% ipython --no-banner

In [1]: import numpy as np

In [2]: np.set_printoptions(precision=3, suppress=True, linewidth=160)

In [3]: rnd = lambda a: np.round(a, 3) + 0

In [4]: W0 = np.loadtxt("block8.csv", delimiter=",")

In [5]: rnd(W0)
Out[5]: 
array([[ 2.838,  0.036,  0.004, -0.318, -0.646,  0.915, -0.1  , -0.519, -0.432, -0.063],
       [ 0.036,  0.896, -0.433, -0.072, -0.286,  0.905, -0.014, -0.465, -0.072,  0.562],
       [ 0.004, -0.433,  2.828, -0.041, -0.318,  0.904, -0.095, -0.588, -0.678, -0.288],
       [-0.318, -0.072, -0.041,  2.641, -0.188, -0.268, -0.377,  0.671,  0.489,  0.691],
       [-0.646, -0.286, -0.318, -0.188,  2.009, -0.36 , -0.123,  0.85 , -0.446,  0.53 ],
       [ 0.915,  0.905,  0.904, -0.268, -0.36 ,  2.823,  0.144,  0.042, -0.205, -0.039],
       [-0.1  , -0.014, -0.095, -0.377, -0.123,  0.144,  2.084,  0.719, -0.338,  0.279],
       [-0.519, -0.465, -0.588,  0.671,  0.85 ,  0.042,  0.719,  2.085,  0.639, -0.487],
       [-0.432, -0.072, -0.678,  0.489, -0.446, -0.205, -0.338,  0.639,  1.03 , -0.829],
       [-0.063,  0.562, -0.288,  0.691,  0.53 , -0.039,  0.279, -0.487, -0.829,  1.764]])

In [6]: # rank 7

In [7]: np.argsort(-np.linalg.norm(W0, axis=0).round(6), kind="stable")[:3]
Out[7]: array([5, 2, 0])

In [8]: rnd(np.linalg.norm(W0, 2) / np.linalg.norm(W0))
Out[8]: np.float64(0.602)

In [9]: rk = np.linalg.matrix_rank(W0)

In [10]: rk
Out[10]: np.int64(7)

In [11]: ns = np.linalg.svd(W0)[2][rk:].T

In [12]: np.allclose(W0 @ ns, 0)
Out[12]: True

In [13]: [int(np.linalg.matrix_rank(W0[:i])) for i in range(1, len(W0) + 1)]
Out[13]: [1, 2, 3, 4, 5, 6, 7, 7, 7, 7]

In [14]: np.linalg.matrix_rank(W0.T @ W0), np.linalg.matrix_rank(W0 @ W0.T)
Out[14]: (np.int64(7), np.int64(7))

In [15]: [int(np.linalg.matrix_rank(np.delete(W0, i, axis=0))) for i in range(10)]
Out[15]: [7, 7, 7, 7, 7, 7, 7, 7, 7, 7]

In [16]: [int(np.linalg.matrix_rank(W0[:, :j + 1])) for j in range(10)]
Out[16]: [1, 2, 3, 4, 5, 6, 7, 7, 7, 7]

In [17]: ns.shape
Out[17]: (10, 3)
